$ python3 -q
>>> import numpy as np
>>> np.set_printoptions(precision=1, suppress=True, linewidth=100, floatmode="fixed")
>>> W0 = np.loadtxt("block4.csv", delimiter=",")
>>> W0
array([[0.0, 3.0, 2.0, 1.0, 1.0, 2.0, 3.0, 1.0, 2.0, 2.0, 0.0, 3.0, 2.0, 2.0],
       [0.0, 0.0, 0.0, 1.0, 3.0, 2.0, 0.0, 1.0, 2.0, 3.0, 2.0, 1.0, 2.0, 0.0],
       [0.0, 0.0, 0.0, 2.0, 3.0, 1.0, 0.0, 0.0, 2.0, 3.0, 3.0, 0.0, 1.0, 2.0],
       [0.0, 0.0, 0.0, 0.0, 0.0, 3.0, 3.0, 2.0, 1.0, 3.0, 0.0, 2.0, 3.0, 2.0],
       [0.0, 0.0, 0.0, 0.0, 0.0, 0.0, 3.0, 0.0, 1.0, 1.0, 3.0, 3.0, 0.0, 2.0],
       [0.0, 0.0, 0.0, 0.0, 0.0, 0.0, 1.0, 3.0, 1.0, 1.0, 0.0, 0.0, 0.0, 0.0],
       [0.0, 0.0, 0.0, 0.0, 0.0, 0.0, 0.0, 1.0, 0.0, 0.0, 2.0, 2.0, 0.0, 3.0],
       [0.0, 0.0, 0.0, 0.0, 0.0, 0.0, 0.0, 0.0, 1.0, 1.0, 0.0, 2.0, 3.0, 2.0],
       [0.0, 0.0, 0.0, 0.0, 0.0, 0.0, 0.0, 0.0, 0.0, 0.0, 0.0, 0.0, 1.0, 1.0],
       [0.0, 0.0, 0.0, 0.0, 0.0, 0.0, 0.0, 0.0, 0.0, 0.0, 0.0, 3.0, 0.0, 3.0],
       [0.0, 0.0, 0.0, 0.0, 0.0, 0.0, 0.0, 0.0, 0.0, 0.0, 0.0, 2.0, 2.0, 0.0],
       [0.0, 0.0, 0.0, 0.0, 0.0, 0.0, 0.0, 0.0, 0.0, 0.0, 0.0, 0.0, 1.0, 0.0],
       [0.0, 0.0, 0.0, 0.0, 0.0, 0.0, 0.0, 0.0, 0.0, 0.0, 0.0, 0.0, 0.0, 0.0],
       [0.0, 0.0, 0.0, 0.0, 0.0, 0.0, 0.0, 0.0, 0.0, 0.0, 0.0, 0.0, 0.0, 0.0]])
>>> u = np.array([5, 3])
>>> np.polyval(u, W0[10])
array([ 3.0,  3.0,  3.0,  3.0,  3.0,  3.0,  3.0,  3.0,  3.0,  3.0,  3.0, 13.0, 13.0,  3.0])
>>> np.convolve(W0[10], u)
array([ 0.0,  0.0,  0.0,  0.0,  0.0,  0.0,  0.0,  0.0,  0.0,  0.0,  0.0, 10.0, 16.0,  6.0,  0.0])
